% ipython --no-banner

In [1]: import numpy as np

In [2]: from numpy import linalg as LA

In [3]: np.set_printoptions(suppress=True, linewidth=140)

In [4]: def rd(a):
   ...:     return np.round(a, 3) + 0
   ...: 

In [5]: A = np.load("layer9.npy")

In [6]: print(A)
[[2 1 0 1 1 0 0 2 2 0]
 [2 1 0 0 1 2 1 0 1 0]
 [0 2 1 2 2 0 2 1 2 0]
 [0 1 2 1 1 1 0 1 0 0]
 [1 2 2 0 0 1 0 1 1 2]
 [0 1 2 1 1 1 0 2 0 2]
 [0 1 0 0 0 0 1 2 1 1]
 [2 2 1 1 1 0 0 2 0 2]
 [0 1 2 2 1 2 1 2 2 1]
 [2 2 0 2 2 1 1 2 1 2]]

In [7]: x0 = np.array([2, -3, 0, -2, -3, 3, 2, 0, -3, 0])

In [8]: target = A @ x0

In [9]: print(target)
[-10   3 -18  -5  -4  -5  -4  -7  -8 -10]

In [10]: print(rd(LA.solve(A.T, A[8])))
[0. 0. 0. 0. 0. 0. 0. 0. 1. 0.]

In [11]: print(rd(LA.solve(A, -2 * target)))
[-4.  6.  0.  4.  6. -6. -4.  0.  6.  0.]

In [12]: print(rd(LA.solve(A, A[:, 5])))
[0. 0. 0. 0. 0. 1. 0. 0. 0. 0.]

In [13]: rng = np.random.default_rng(286606)

In [14]: labels = rng.permutation(10)

In [15]: print(labels)
[8 1 2 6 5 9 3 7 0 4]

In [16]: B = A[labels][:, labels]

In [17]: print(np.diag(B))
[2 1 1 1 1 2 1 2 2 0]

In [18]: u = np.array([0, 2, 4, 3, 4, -4, 5, -5, 2, 1])

In [19]: B = A + np.outer(u, np.eye(10)[0])

In [20]: print(rd(LA.det(B) / LA.det(A)), rd(1 + LA.solve(A, u)[0]))
-6.737 -6.737

In [21]: print(LA.matrix_rank(B - A))
1

In [22]: print(LA.matrix_rank(LA.inv(B) - LA.inv(A), tol=1e-8))
1

In [23]: B = LA.inv(A)

In [24]: print((np.abs(B) > 1e-9).astype(int))
[[1 1 1 1 1 1 1 1 1 1]
 [1 1 1 1 1 1 1 1 1 1]
 [1 1 1 1 1 1 1 1 1 1]
 [1 1 1 1 1 1 1 1 1 1]
 [1 1 1 1 1 1 1 1 1 1]
 [1 0 1 1 1 1 1 1 0 1]
 [1 1 1 1 1 1 1 1 1 1]
 [1 0 1 1 1 1 1 1 0 1]
 [1 1 1 1 1 1 1 1 1 1]
 [1 0 1 1 1 1 1 1 0 1]]

In [25]: print(rd(LA.det(A) * B))
[[  -7.  165.   27. -222. -151.  -10. -107.  409.  165. -277.]
 [ -41. -198.  -87.  477.  280. -365.  170. -301. -198.  400.]
 [ -16.  132.  123. -201. -100.  161. -122.  322.  132. -388.]
 [-110. -165.  -66.   66.  -44. -341.  -88.  176.  264.  121.]
 [ 170.   99.  141.  -63.  -10.  488.  -98. -311. -330.   47.]
 [ -39.    0. -156.  234.   78. -117.   78. -234.    0.  234.]
 [-197.  231.  147. -303. -266.   25.   53.  479.  231. -380.]
 [  52.    0.  -78.  117. -104.   13.  182.   26.    0.  -26.]
 [ 160.  -33.   57. -135.  142.  106.  -67. -217.  -33.   19.]
 [ -26.    0.   39. -273.   52.  208.  -91.  -13.    0.   13.]]

In [26]: print(rd(LA.slogdet(A)[0]))
1.0

In [27]: print(rd(A @ B))
[[1. 0. 0. 0. 0. 0. 0. 0. 0. 0.]
 [0. 1. 0. 0. 0. 0. 0. 0. 0. 0.]
 [0. 0. 1. 0. 0. 0. 0. 0. 0. 0.]
 [0. 0. 0. 1. 0. 0. 0. 0. 0. 0.]
 [0. 0. 0. 0. 1. 0. 0. 0. 0. 0.]
 [0. 0. 0. 0. 0. 1. 0. 0. 0. 0.]
 [0. 0. 0. 0. 0. 0. 1. 0. 0. 0.]
 [0. 0. 0. 0. 0. 0. 0. 1. 0. 0.]
 [0. 0. 0. 0. 0. 0. 0. 0. 1. 0.]
 [0. 0. 0. 0. 0. 0. 0. 0. 0. 1.]]

In [28]: print(rd(LA.inv(B)))
[[2. 1. 0. 1. 1. 0. 0. 2. 2. 0.]
 [2. 1. 0. 0. 1. 2. 1. 0. 1. 0.]
 [0. 2. 1. 2. 2. 0. 2. 1. 2. 0.]
 [0. 1. 2. 1. 1. 1. 0. 1. 0. 0.]
 [1. 2. 2. 0. 0. 1. 0. 1. 1. 2.]
 [0. 1. 2. 1. 1. 1. 0. 2. 0. 2.]
 [0. 1. 0. 0. 0. 0. 1. 2. 1. 1.]
 [2. 2. 1. 1. 1. 0. 0. 2. 0. 2.]
 [0. 1. 2. 2. 1. 2. 1. 2. 2. 1.]
 [2. 2. 0. 2. 2. 1. 1. 2. 1. 2.]]

In [29]: print(np.allclose(B, A.T))
False

In [30]: x0 = np.array([-1, 1, 0, -1, 1, -1, 0, 1, -1, 2])

In [31]: print((A * x0).sum(axis=1))
[-1 -3  1  1  4  6  4  6  0  4]

In [32]: print(LA.norm(A @ x0) <= LA.norm(A, 2) * LA.norm(x0) + 1e-9)
True

In [33]: print(np.einsum("ij,j->i", A, x0))
[-1 -3  1  1  4  6  4  6  0  4]

In [34]: K = np.load("data.npy")

In [35]: print(K)
[[31  3  3  1  3  1  0  2  2  0  0  0  3  2  1  3]
 [ 2 10  0  0  1  0  0  0  0  0  2  0  1  1  3  0]
 [ 1  3 12  3  1  1  2  2  0  2  1  1  0  2  3  3]
 [ 0  1  1 32  2  0  1  0  1  2  2  2  2  0  1  0]
 [ 0  2  0  3 10  0  0  0  3  3  2  2  0  2  0  2]
 [ 1  2  2  3  3 32  0  0  1  0  2  1  1  3  3  1]
 [ 2  2  0  0  0  2 23  1  3  0  0  2  2  0  2  3]
 [ 0  2  3  3  0  3  3 10  2  3  3  3  2  2  0  0]
 [ 2  0  2  1  3  3  0  0 30  0  1  3  3  1  0  2]
 [ 1  1  2  0  0  1  1  1  3 11  1  3  1  3  3  0]
 [ 2  0  3  0  0  2  3  0  2  2 31  2  3  0  2  0]
 [ 1  2  2  3  2  1  1  0  0  3  0 22  3  1  1  0]
 [ 1  3  3  3  3  2  3  0  3  0  1  2  2  1  2  2]
 [ 2  2  1  2  3  1  3  2  1  3  1  0  0 21  0  2]
 [ 0  2  1  2  3  2  1  1  1  3  3  3  0  1 12  0]
 [ 3  2  1  3  3  3  1  0  0  0  0  3  2  1  3  2]]

In [36]: B = K + rng.integers(-2, 3, (16, 15)) @ rng.integers(-2, 3, (15, 16))

In [37]: print(B)
[[ 37  -1   8  -5   4   7  -5   0  -1   1   6 -10  -2   0  -5   5]
 [  1   5   3  -1   4   6  -7  -4  -2   0  -7   4  -1  16  -3  11]
 [ -9  -5   9   0  -3   3  12  -7  10  -1  -3  16  -4   1  -2   2]
 [ -1   6   5  29   0 -12  -3 -18   2   4  -1  -8  -4  18  -1  11]
 [  3  12  -3   9   4   7   5   3  -1   3   1   8  -2 -12   3 -11]
 [ -1  11   2   1   3  27  -3   1   2  -6   1  -3   6  -3   6  -1]
 [ -2  -2   0  -3  -1  -8  23  -4   7   5   9  -4  -2  -5  -6  -3]
 [-11   4   5   9  15   7 -13  18  -9 -11   6  -3   1  -4   4  -4]
 [  6  -9   0  -9  -3   2   1 -13  26  11   7   6  -1   3   1   1]
 [-11  17   4  -1   1  -1 -10   1  -1   9   3   2  12   2   8 -11]
 [  3  18   7  -2   0  15   6   3  10  -5  25  11  12 -10   3  -3]
 [ 10  14   4  12   5  -1   9   8   0  17   6  24   9  -4  10  -5]
 [ 11   1   5   0  -4   9   2 -10   5   0  -1  -1   0  13   5   8]
 [  3   7   2   7  -1  -2  14   1   8  14  10  -1   2  21   4  -6]
 [  6   5  -1   9  16 -15 -15  -3   5   1   9 -16  -2   9  10   1]
 [  1  10   4   7  16  -5 -11  -4  -3   2  -9   8   9  13   8  10]]

In [38]: print(np.abs(B - K).sum(axis=1))
[ 70  79  92 102  86  50  74 113  78  82  97 100  72  73 112 105]
